$ python3 -q
>>> import numpy as np
>>> np.set_printoptions(suppress=True, linewidth=120)
>>> X = np.loadtxt("m.csv", delimiter=",")
>>> X.round(1)
array([[0.3, 0.2, 0.2, 0.2],
       [0.2, 0.4, 0. , 0.4],
       [0.2, 0.4, 0.2, 0.2],
       [0.2, 0.4, 0.2, 0.2]])
>>> # rank 3
>>> r = np.linalg.matrix_rank(X)
>>> r
np.int64(3)
>>> N = np.linalg.svd(X)[2][r:].T
>>> [int(np.linalg.matrix_rank(np.delete(X, i, axis=0))) for i in range(4)]
[2, 2, 3, 3]
>>> np.round(N @ N.T, 1)
array([[ 0.3,  0.2, -0.3, -0.3],
       [ 0.2,  0.1, -0.2, -0.2],
       [-0.3, -0.2,  0.3,  0.3],
       [-0.3, -0.2,  0.3,  0.3]])
>>> np.round(N[:, 0] / N[np.abs(N[:, 0]).round(6).argmax(), 0], 1)
array([ 1. ,  0.5, -1. , -1. ])
>>> np.allclose(X @ N, 0)
True
>>> np.round(X @ N, 1) + 0
array([[0.],
       [0.],
       [0.],
       [0.]])
>>> Uu, sigma, VT = np.linalg.svd(X)
>>> V = VT[:(sigma > 1e-8).sum()]
>>> rng = np.random.default_rng(9374)
>>> x = X[2] + -3 * X[0] + rng.integers(2) * np.eye(4)[3]
>>> x.round(1)
array([-0.8, -0.3, -0.5,  0.5])
>>> np.round(V.T @ V, 1)
array([[ 0.7, -0.2,  0.3,  0.3],
       [-0.2,  0.9,  0.2,  0.2],
       [ 0.3,  0.2,  0.7, -0.3],
       [ 0.3,  0.2, -0.3,  0.7]])
>>> np.allclose(V.T @ V @ x, x)
False
>>> x = np.array([8, 8, 8, 7])
>>> h1 = np.maximum(X @ x, 0)
>>> h1.round(1)
array([7.8, 7.6, 7.8, 7.8])
>>> np.flatnonzero(h1 > 1e-9)
array([0, 1, 2, 3])
>>> np.round(np.maximum(X @ (3 * x), 0), 1)
array([23.3, 22.8, 23.4, 23.4])
>>> np.round(X.T @ h1, 1)
array([ 7.2, 11. ,  4.8,  7.9])
>>> M = np.load("data.npy")
>>> print(M)
[[ 4  2  2]
 [-2 -2  1]
 [ 2  2  3]]
>>> idx = rng.permutation(3)
>>> idx
array([1, 0, 2])
>>> out = M[idx][:, idx]
>>> print(np.round(np.sort(np.abs(np.linalg.eigvals(out))), 1))
[1.7 1.8 5.2]
>>> np.diag(out)
array([-2,  4,  3])
>>> out = np.array([[9, 9, 2], [2, 9, 9], [8, 6, 9]])
>>> out.T @ M.T
array([[ 56, -14,  46],
       [ 66, -30,  54],
       [ 44, -13,  49]])
>>> np.einsum("ik,kj->ji", M, out)
array([[ 56, -14,  46],
       [ 66, -30,  54],
       [ 44, -13,  49]])
>>> np.einsum("ik,kj->ij", M, out)
array([[ 56,  66,  44],
       [-14, -30, -13],
       [ 46,  54,  49]])
>>> print(M @ out)
[[ 56  66  44]
 [-14 -30 -13]
 [ 46  54  49]]
>>> G = M.T @ M
>>> np.trace(G), (M ** 2).sum()
(np.int64(50), np.int64(50))
>>> np.allclose(G, G.T)
True
>>> print(np.round(np.linalg.eigvalsh(G)[::-1], 1))
[42.4  6.7  0.9]
>>> np.diag(G)
array([24, 12, 14])
>>> np.allclose(M @ M.T, M.T @ M)
False
>>> (M + M.T) / 2
array([[ 4. ,  0. ,  2. ],
       [ 0. , -2. ,  1.5],
       [ 2. ,  1.5,  3. ]])
>>> print((M - M.T) / 2)
[[ 0.   2.   0. ]
 [-2.   0.  -0.5]
 [ 0.   0.5  0. ]]
>>> out = M + rng.integers(-2, 3, (3, 2)) @ rng.integers(-2, 3, (2, 3))
>>> print(out)
[[ 6  4  2]
 [-4 -2  3]
 [ 1  0  2]]
>>> np.linalg.matrix_rank(out - M, tol=1e-8)
np.int64(2)
>>> np.round(np.linalg.svd(out - M, compute_uv=False), 1) + 0
array([3.8, 2.7, 0. ])
>>> E = np.loadtxt("x.csv", delimiter=",")
>>> E
array([[ 3.4,  7.9,  5.5],
       [-2.4,  1.2,  2.4],
       [ 1.1, -0.3,  5.2],
       [ 2.4,  1.9, -5.3],
       [ 3.8,  2.5, -3.7],
       [-3.3, -0.2,  0.4],
       [-1.5, -3.4,  3.3],
       [-0.6, -5.6,  3.8],
       [-2.1,  2.6,  4.9],
       [ 1.4,  3.7,  3.1],
       [ 0.3, -0.3, -0.2],
       [-1.2, -5. ,  0.8],
       [-0.1,  3.5,  2.8],
       [-0.1, -0.3,  1.1],
       [ 5.4, 14. ,  1.1],
       [ 1.4,  6. ,  0. ],
       [ 1.4,  0.9,  5.8],
       [-3.9, -1.6,  5.8],
       [ 0.7,  6.6,  1.7],
       [-1.9, -5.5,  1.6],
       [ 2.6,  3. , -3.9],
       [ 6.8,  7.9, -2.6],
       [ 0.7, -2.4, -2.2],
       [ 3.6, -1.9, -2.2],
       [-1.8, -0.5, -1.3]])
>>> cen = E - E.mean(axis=0)
>>> Uu, sigma, VT = np.linalg.svd(cen, full_matrices=False)
>>> sigma.round(1)
array([24.7, 16.3,  7.8])
>>> print(np.round(VT[0] * np.sign(VT[0, np.abs(VT[0]).argmax()]), 1))
[ 0.4  0.9 -0.2]
>>> np.round(sigma ** 2 / (sigma ** 2).sum(), 1)
array([0.7, 0.3, 0.1])
>>> np.round(np.abs(VT[-1]), 1)
array([0.9, 0.3, 0.4])
>>> np.searchsorted(np.cumsum(sigma ** 2) / (sigma ** 2).sum(), 0.9) + 1
np.int64(2)
>>> np.linalg.matrix_rank(cen)
np.int64(3)
>>> arr = np.load("dump.npy")
>>> arr.round(1)
array([[-3.8,  1.3, -0.1],
       [-0.9, -2.9, -2.6],
       [-0.9, -2.4,  3.1]])
>>> np.round(np.linalg.norm(arr, axis=0), 1)
array([4., 4., 4.])
>>> np.round(np.linalg.svd(arr, compute_uv=False), 1)
array([4., 4., 4.])
>>> q, V = np.linalg.qr(arr[:, :1])[0], np.linalg.qr(arr[:, 1:])[0]
>>> sigma = np.linalg.svd(q.T @ V, compute_uv=False)
>>> np.round(np.linalg.norm(q @ q.T - V @ V.T, 2), 1)
np.float64(1.0)
>>> sigma.round(1) + 0
array([0.])
>>> f = np.array([-1, -1, 2])
>>> out = arr + np.outer(f, np.eye(3)[1])
>>> np.linalg.matrix_rank(np.linalg.inv(out) - np.linalg.inv(arr), tol=1e-8)
np.int64(1)
>>> x = np.array([3, 3, 3])
>>> h1 = np.maximum(arr @ x, 0)
>>> h1
array([0., 0., 0.])
>>> np.round(np.tanh(arr @ x), 1)
array([-1. , -1. , -0.7])
>>> print(arr.T @ h1)
[0. 0. 0.]
>>> np.flatnonzero(h1 > 1e-9)
array([], dtype=int64)
>>> f = np.array([4, 7, 9])
>>> print(np.round(np.cross(arr[0, :3], arr[1, :3]), 1))
[-3.8 -9.6 12.2]
>>> np.round(np.polyval(f, arr[0]), 1)
array([39.5, 25.4,  8.2])
>>> feats = np.load("run0.npy")
>>> feats
array([[-0.9, -1.7, -1.5],
       [ 0.8,  1.3,  1.4],
       [-0.9, -1.6, -1.5],
       [ 0.7,  1.7,  1.6],
       [-1.4, -2.9, -2.8],
       [ 1.8,  3.4,  3.3],
       [ 0.6,  1.5,  1.3],
       [-1.7, -3.5, -3.6],
       [ 1.3,  2.3,  2.3],
       [ 0.7,  1.5,  1.3],
       [-0.9, -1.5, -1.6],
       [ 0.8,  1.8,  1.7],
       [ 0.4,  0.7,  0.8],
       [ 0. ,  0. , -0.2],
       [-1.3, -2.7, -2.9],
       [-1.4, -2.3, -2.4],
       [-0.9, -1.5, -1.6],
       [ 0.3,  0.6,  0.7],
       [-0.7, -1.6, -1.5],
       [ 0.6,  1.3,  1.2]])
>>> # row 16 repeats row 10
>>> w1 = np.array([[-1, 1, -2], [0, 2, 1], [0, -1, 2]])
>>> beta = np.array([0, 1, 1])
>>> hid = np.maximum(feats @ w1 + beta, 0)
>>> print(np.round((hid > 0).mean(axis=0), 1))
[0.4 0.6 0.6]
>>> print(np.linalg.matrix_rank(hid))
3
>>> hid.round(1)
array([[0.9, 0. , 0. ],
       [0. , 3. , 3.5],
       [0.9, 0. , 0. ],
       [0. , 3.5, 4.5],
       [1.4, 0. , 0. ],
       [0. , 6.3, 7.4],
       [0. , 3.3, 3.9],
       [1.7, 0. , 0. ],
       [0. , 4.6, 5.3],
       [0. , 3.4, 3.7],
       [0.9, 0. , 0. ],
       [0. , 3.7, 4.6],
       [0. , 2. , 2.5],
       [0. , 1.2, 0.6],
       [1.3, 0. , 0. ],
       [1.4, 0. , 0. ],
       [0.9, 0. , 0. ],
       [0. , 1.8, 2.4],
       [0.7, 0. , 0. ],
       [0. , 3. , 3.5]])
>>> (hid > 0).astype(int)
array([[1, 0, 0],
       [0, 1, 1],
       [1, 0, 0],
       [0, 1, 1],
       [1, 0, 0],
       [0, 1, 1],
       [0, 1, 1],
       [1, 0, 0],
       [0, 1, 1],
       [0, 1, 1],
       [1, 0, 0],
       [0, 1, 1],
       [0, 1, 1],
       [0, 1, 1],
       [1, 0, 0],
       [1, 0, 0],
       [1, 0, 0],
       [0, 1, 1],
       [1, 0, 0],
       [0, 1, 1]])
>>> cent = np.array([[-4, 0, -5], [0, 0, 2], [-2, 0, 4]])
>>> np.round(hid @ cent, 1)
array([[ -3.6,   0. ,  -4.5],
       [ -7. ,   0. ,  20. ],
       [ -3.6,   0. ,  -4.5],
       [ -9. ,   0. ,  25. ],
       [ -5.6,   0. ,  -7. ],
       [-14.8,   0. ,  42.2],
       [ -7.8,   0. ,  22.2],
       [ -6.8,   0. ,  -8.5],
       [-10.6,   0. ,  30.4],
       [ -7.4,   0. ,  21.6],
       [ -3.6,   0. ,  -4.5],
       [ -9.2,   0. ,  25.8],
       [ -5. ,   0. ,  14. ],
       [ -1.2,   0. ,   4.8],
       [ -5.2,   0. ,  -6.5],
       [ -5.6,   0. ,  -7. ],
       [ -3.6,   0. ,  -4.5],
       [ -4.8,   0. ,  13.2],
       [ -2.8,   0. ,  -3.5],
       [ -7. ,   0. ,  20. ]])
>>> (hid @ cent).round(6).argmax(axis=1)
array([1, 2, 1, 2, 1, 2, 2, 1, 2, 2, 1, 2, 2, 2, 1, 1, 1, 2, 1, 2])
>>> w1 @ cent
array([[ 8,  0, -1],
       [-2,  0,  8],
       [-4,  0,  6]])
